% ipython --no-banner

In [1]: import numpy as np

In [2]: import numpy.linalg as la

In [3]: np.set_printoptions(precision=3, suppress=True, linewidth=100)

In [4]: X = np.load("sample13.npy")

In [5]: print(X)
[[0 3 5 4]
 [5 8 5 2]
 [0 3 3 5]
 [3 0 0 3]]

In [6]: print(la.matrix_rank(X))
4

In [7]: print(np.diff(X, axis=0))
[[ 5  5  0 -2]
 [-5 -5 -2  3]
 [ 3 -3 -3 -2]]

In [8]: print(X.sum(axis=0))
[ 8 14 13 14]

In [9]: print(np.abs(X).max())
8

In [10]: la.rank(X)
AttributeError: module 'numpy.linalg' has no attribute 'rank'


In [11]: print(X.mean(axis=0))
[2.   3.5  3.25 3.5 ]

In [12]: print(X.sum(axis=1))
[12 20 11  6]

In [13]: print(la.svd(X, compute_uv=False))
[13.619  5.31   3.731  1.19 ]

In [14]: ang = np.radians(15)

In [15]: Rm = np.eye(4)

In [16]: Rm[1, 1] = Rm[0, 0] = np.cos(ang)

In [17]: Rm[1, 0], Rm[0, 1] = -np.sin(ang), np.sin(ang)

In [18]: print(Rm)
[[ 0.966  0.259  0.     0.   ]
 [-0.259  0.966  0.     0.   ]
 [ 0.     0.     1.     0.   ]
 [ 0.     0.     0.     1.   ]]

In [19]: Y = X @ Rm.T

In [20]: print(round(la.det(Rm), 3), round(np.trace(Rm), 3))
1.0 3.932

In [21]: print(la.svd(X, compute_uv=False), la.svd(Y, compute_uv=False))
[13.619  5.31   3.731  1.19 ] [13.619  5.31   3.731  1.19 ]

In [22]: print(np.abs(Y - X).max(axis=0))
[1.9   1.567 0.    0.   ]

In [23]: print(np.round(Rm.T @ Rm, 3) + 0)
[[1. 0. 0. 0.]
 [0. 1. 0. 0.]
 [0. 0. 1. 0.]
 [0. 0. 0. 1.]]

In [24]: print(la.pinv(Rm))
[[ 0.966 -0.259  0.     0.   ]
 [ 0.259  0.966  0.     0.   ]
 [ 0.     0.     1.     0.   ]
 [ 0.     0.     0.     1.   ]]

In [25]: K = np.array([[3, 8, 3, 8], [1, 6, 1, 6], [3, 8, 3, 8], [1, 6, 1, 6]])

In [26]: left, sv, Vt = la.svd(K)

In [27]: vecs = Vt[:(sv > 1e-8).sum()]

In [28]: rng = np.random.default_rng(799286)

In [29]: x = K[1] + 2 * K[3] + rng.integers(2) * np.eye(4)[2]

In [30]: print(x)
[ 3. 18.  3. 18.]

In [31]: print(la.matrix_rank(np.vstack([K, x])))
2

In [32]: proj = np.triu(np.array([[-7, 3, 0, 9], [-6, 0, -1, 4], [6, 5, 9, 4], [-2, -1, -7, 8]]), 1) + np.eye(4)

In [33]: Y = proj @ K @ la.inv(proj)

In [34]: print(Y)
[[  15.   35.   50. -395.]
 [   2.   16.   18. -132.]
 [   7.   11.   18. -147.]
 [   1.    3.    4.  -31.]]

In [35]: print(la.matrix_rank(Y))
2

In [36]: proj = np.triu(np.array([[3, 2, 1, 3], [2, 1, 1, 3], [1, 0, 1, 1], [1, 2, 0, 2]]), 1) + np.eye(4)

In [37]: Y = proj @ X @ la.inv(proj)

In [38]: print(la.matrix_rank(Y))
4

In [39]: print(np.round(la.det(Y), 3))
321.0

In [40]: print(np.trace(Y), np.trace(X))
14.0 14

In [41]: print(np.poly(Y))
[  1. -14.  15.  27. 321.]

In [42]: data = np.loadtxt("dump.csv", delimiter=",")

In [43]: print(data)
[[ 0.058 -0.389 -0.016  0.027  0.213 -0.962 -0.247 -0.309 -0.238  0.566 -1.055]
 [-1.026 -0.449 -0.006 -0.12  -0.38  -0.842  0.126 -0.116  0.342  3.512 -2.933]
 [ 5.621  1.505  0.049  0.048 -0.397 -0.541  0.278 -0.152  0.159 -2.437  3.864]
 [-2.862 -1.891 -0.102  0.122  0.188  0.451  0.34   0.002 -0.152  1.051 -2.501]
 [-4.408 -1.59   0.128  0.312 -0.427 -1.312 -0.674  0.099 -0.507 -0.228  1.442]
 [ 0.191  0.178  0.139 -0.301 -0.488  0.162 -0.604 -0.176  0.06   0.374  4.302]
 [ 8.066 -2.372  0.113  0.093  0.153  0.082  0.445 -0.015 -0.432  3.391  2.462]
 [ 1.064 -1.559  0.095 -0.188  0.247 -0.074 -0.688 -0.267 -0.201  0.567  2.666]
 [-2.592  0.109 -0.012 -0.34  -0.225  0.607  1.281  0.007 -0.136  0.329 -2.759]
 [-7.004  0.912  0.097  0.177 -0.266  0.833  0.806 -0.204  0.26   1.411 -0.074]
 [ 2.67  -0.766 -0.027 -0.091 -0.072 -0.473 -0.217  0.019 -0.102  1.397  0.563]
 [ 2.574  0.372 -0.028  0.009 -0.091  0.76   0.915 -0.117  0.034 -0.147  0.748]
 [ 0.805  0.726 -0.089 -0.157 -0.104  0.35   0.472 -0.066  0.065 -2.12   1.558]
 [ 2.053 -1.441 -0.206  0.009  0.29   0.636  0.346 -0.153  0.368  2.437  2.512]
 [-4.145 -0.15  -0.053  0.089 -0.378 -0.358  0.114  0.058  0.293  1.781 -0.951]
 [-3.756  0.797  0.095 -0.148  0.175  0.509 -1.01   0.218  0.136 -0.782  0.384]
 [-3.117 -1.194 -0.044 -0.123  0.567 -0.058  0.26   0.046  0.024  0.486  2.734]
 [-0.468 -2.535  0.161 -0.042 -0.251  0.994  0.691  0.125 -0.047 -0.057 -1.04 ]
 [-3.523 -1.067 -0.083 -0.031  0.292  0.741 -0.033 -0.224  0.109  0.4    0.005]
 [ 0.519 -1.457  0.055 -0.019 -0.05   0.983 -0.133 -0.186 -0.118  2.609 -0.684]
 [ 4.023  0.617 -0.052 -0.18  -0.576  1.334 -0.86   0.061  0.017  1.905 -2.359]
 [-0.374 -0.979  0.005  0.057  0.342  1.274  0.571 -0.275  0.226  0.529  3.455]
 [ 0.561  0.105  0.071  0.084  0.107  0.149 -0.424  0.139  0.032  3.686 -1.665]
 [-1.484 -0.129 -0.062 -0.284  0.113  0.754 -0.17   0.23   0.682  0.349 -4.895]
 [ 2.443  1.332 -0.036 -0.269 -0.417 -0.974 -0.45   0.191 -0.085  0.13   0.379]
 [ 1.341  1.017 -0.057  0.071  0.095 -1.341 -0.446 -0.048  0.243 -1.623 -0.431]
 [-2.111 -1.345  0.134  0.15  -0.266  0.932 -0.066 -0.3   -0.142  1.66   0.242]
 [-0.274 -0.383 -0.088 -0.118 -0.239 -0.219  0.341  0.106 -0.029  1.909 -1.566]
 [ 0.707 -0.054 -0.015  0.346  0.159  0.348 -0.279  0.014 -0.16  -0.631 -3.385]
 [-3.028  0.031  0.004 -0.025 -0.797  0.886 -0.462 -0.221 -0.229  0.388  1.331]
 [ 3.28  -0.096 -0.086  0.056 -0.132  0.137 -0.171 -0.003  0.531 -0.021 -2.381]
 [ 0.813 -0.774  0.109 -0.069 -0.931  0.946 -0.143 -0.183 -0.032  1.981  1.491]
 [-0.806 -0.622 -0.089  0.02  -0.155 -0.807  0.224 -0.03  -0.07  -0.279 -2.643]
 [ 4.06   0.371  0.119  0.043  0.315 -1.572  0.021 -0.014 -0.214 -0.004 -4.79 ]
 [-3.435 -0.216  0.111  0.138 -0.377 -0.293  1.004 -0.026 -0.056 -1.346  1.003]
 [ 3.358 -0.09   0.105  0.101  0.568  0.294 -0.137  0.131  0.201 -1.774  0.187]
 [ 5.915  0.098 -0.05  -0.224 -0.51  -0.982  0.336 -0.097 -0.506  0.733  1.718]
 [-6.767 -1.238  0.001  0.044 -0.35   1.447 -0.289  0.005  0.071 -1.82   1.842]]

In [44]: Xs = data - data.mean(axis=0)

In [45]: vecs = la.svd(Xs)[2][:3]

In [46]: Y = Xs - Xs @ vecs.T @ vecs

In [47]: print(la.norm(Y, axis=1).round(6).argmax())
17

In [48]: print((Xs @ vecs.T).std(axis=0))
[3.376 2.299 1.558]

In [49]: Xs = (data - data.mean(axis=0)) / data.std(axis=0)

In [50]: print(np.argwhere(np.abs(Xs) > 2))
[[ 4  3]
 [ 4  8]
 [ 6  0]
 [ 6  1]
 [ 8  3]
 [ 8  6]
 [ 9  0]
 [13  2]
 [17  1]
 [22  9]
 [23  8]
 [23 10]
 [28  3]
 [30  8]
 [31  4]
 [33  5]
 [33 10]
 [36  8]
 [37  0]]

In [51]: coef = la.lstsq(np.delete(Xs, 8, axis=1), Xs[:, 8])[0]

In [52]: print(round(1 - np.var(Xs[:, 8] - np.delete(Xs, 8, axis=1) @ coef), 3))
0.384

In [53]: print(np.abs(coef).argmax())
1

In [54]: sv = 20 * 0.2 ** np.arange(8)

In [55]: O, _ = la.qr(np.array([[0.4, -0.5, 1.3, -0.7, -0.4, -1.5, -1.0, -2.9],
    ...:     [1.7, -1.9, -0.4, -1.3, 1.2, -0.8, -0.8, 0.3],
    ...:     [0.3, -1.4, 0.9, 0.0, -0.9, -1.0, -0.7, -0.7],
    ...:     [-1.6, 1.1, -0.7, -0.2, -1.3, 0.4, 0.1, 1.5],
    ...:     [-2.1, 0.3, -0.8, 3.0, 0.2, -0.6, 0.4, -1.1],
    ...:     [0.4, -1.5, -0.5, 0.1, -0.3, 0.2, -0.4, -1.4],
    ...:     [-1.4, -0.9, 0.0, -0.5, 0.2, 0.5, 0.7, 0.5],
    ...:     [-1.4, -0.3, 1.0, 0.3, -0.7, -2.0, -1.3, -2.0]]))

In [56]: m1 = rng.normal(size=(43, 8)) * sv @ O

In [57]: print(m1)
[[  0.738   0.804  -3.397   0.438  -0.424  -0.583  -0.17    3.962]
 [ -4.544  -5.191  -8.609  -1.255   0.857   7.015  -5.52   12.98 ]
 [  0.069   0.181 -12.257   0.19   -0.593   1.797  -2.619  16.125]
 [  0.666   0.836  13.142  -0.583   0.695  -1.978   3.368 -16.409]
 [ -0.897  -0.807   1.888  -0.426   0.75    1.101  -0.05   -1.492]
 [ -4.14   -4.645 -15.647  -0.823   0.403   7.243  -6.617  21.763]
 [ -5.153  -5.84  -25.449  -0.919   0.222  10.069  -9.647  35.063]
 [ -2.942  -3.072   1.515  -0.922   1.373   3.488  -1.621  -0.43 ]
 [  0.657   0.272  -0.952   0.559  -0.898  -1.163  -0.159  -0.184]
 [  0.124   0.288   6.185  -0.064   0.508  -1.091   1.671  -7.93 ]
 [  4.092   4.906  18.811   0.575   0.153  -7.489   7.622 -25.281]
 [ -0.879  -1.418   1.11    0.068  -0.172   0.521  -0.802  -2.069]
 [ -0.816  -0.675  -4.742  -0.504   0.35    2.242  -1.534   7.389]
 [ -0.452  -0.165   8.822  -0.5     1.112  -0.467   1.992 -10.546]
 [ -1.332  -1.21   -7.957  -0.426   0.379   3.101  -2.538  11.55 ]
 [  2.759   3.118  13.365   0.498  -0.114  -5.323   5.093 -18.402]
 [  2.339   2.509   2.914   0.677  -0.794  -3.434   2.298  -5.011]
 [ -1.604  -1.748 -14.331   0.082  -0.234   3.701  -4.28   18.919]
 [ -0.025  -0.017   7.176  -0.276   0.485  -0.781   1.556  -9.038]
 [ -0.236  -0.54   -8.234   0.37   -0.76    1.126  -2.269  10.029]
 [  2.799   3.208  10.427   0.676  -0.199  -5.051   4.567 -14.612]
 [ -1.909  -1.901   3.766  -0.729   1.253   2.053  -0.337  -3.513]
 [  0.177   0.4     6.888  -0.277   0.674  -0.882   1.853  -8.353]
 [ -0.667  -1.096  -7.337   0.141  -0.692   1.612  -2.505   9.015]
 [  2.007   3.115  19.151  -0.093   1.612  -4.875   6.766 -24.07 ]
 [ -2.166  -2.247  -0.211  -0.758   0.986   2.951  -1.506   1.659]
 [  0.776   1.155  10.301  -0.368   0.69   -1.956   3.107 -12.783]
 [ -1.88   -1.822   9.795  -0.896   1.628   1.192   1.081 -11.244]
 [  0.632   0.276  -1.896   0.513  -0.946  -0.962  -0.368   1.113]
 [  2.163   2.602   8.438   0.341  -0.028  -3.794   3.685 -11.508]
 [  1.933   2.221   5.88    0.263  -0.174  -2.941   2.779  -7.974]
 [ -2.769  -2.959  -4.866  -0.792   0.817   4.239  -3.034   7.72 ]
 [ -3.107  -3.054  -7.059  -1.09    1.239   5.381  -3.53   11.55 ]
 [  1.989   2.331  -0.048   0.524  -0.586  -2.457   1.576  -0.647]
 [ -0.915  -0.651   3.327  -0.49    1.055   0.938   0.47   -3.083]
 [ -3.652  -4.218  -6.323  -0.857   0.715   5.396  -4.289   9.481]
 [  1.568   2.117  15.876  -0.24    0.849  -3.765   5.054 -20.253]
 [ -3.41   -3.105   2.991  -1.797   2.289   4.853  -1.289  -0.397]
 [  2.272   2.071   3.895   0.984  -1.211  -3.987   2.156  -7.281]
 [ -2.366  -2.359   2.14   -1.173   1.372   3.32   -1.106  -0.655]
 [ -0.879  -0.727   4.502  -0.58    0.938   0.796   0.587  -4.732]
 [ -1.119  -1.248 -15.363  -0.088  -0.494   3.739  -4.323  20.538]
 [ -2.879  -2.63   13.271  -1.606   2.61    2.438   1.368 -14.367]]

In [58]: cent = m1[[32, 35]].astype(float)

In [59]: for _ in range(7):
    ...:     z = la.norm(m1[:, None] - cent, axis=-1).argmin(axis=1)
    ...:     cent = np.array([m1[z == j].mean(axis=0) for j in range(2)])
    ...: 

In [60]: print(z)
[0 0 0 1 1 0 0 1 1 1 1 1 0 1 0 1 1 0 1 0 1 1 1 0 1 1 1 1 1 1 1 0 0 1 1 0 1 1 1 1 1 0 1]

In [61]: print(np.bincount(z))
[14 29]

In [62]: print(np.abs(cent[1] - cent[0]).argmax())
7

In [63]: Y = m1 / np.sqrt((m1 ** 2).mean(axis=1, keepdims=True))

In [64]: print(la.matrix_rank(Y) == la.matrix_rank(m1))
True

In [65]: print(la.matrix_rank(m1 - m1.mean(axis=1, keepdims=True)))
7

In [66]: Xs = m1 - m1.mean(axis=0)

In [67]: vecs = la.svd(Xs)[2][:4]

In [68]: Y = Xs - Xs @ vecs.T @ vecs

In [69]: print(np.diag(vecs.T @ vecs))
[0.4   0.442 0.572 0.353 0.589 0.523 0.376 0.746]

In [70]: Xs = m1 - m1.mean(axis=1)
ValueError: operands could not be broadcast together with shapes (43,8) (43,) 


In [71]: Xs = m1 - m1.mean(axis=0)

In [72]: left, sv, Vt = la.svd(Xs, full_matrices=False)

In [73]: print(np.round((sv ** 2).sum() ** 2 / (sv ** 4).sum(), 3))
1.087

In [74]: print(np.searchsorted(np.cumsum(sv ** 2) / (sv ** 2).sum(), 0.9) + 1)
1

In [75]: print(np.round(sv ** 2 / (sv ** 2).sum(), 3) + 0)
[0.958 0.04  0.001 0.    0.    0.    0.    0.   ]

In [76]: print(sv)
[110.868  22.731   4.262   0.992   0.167   0.045   0.009   0.002]

In [77]: print(np.round(Xs.mean(axis=0), 3) + 0)
[0. 0. 0. 0. 0. 0. 0. 0.]

In [78]: print(np.abs(Vt[0]).argmax())
7
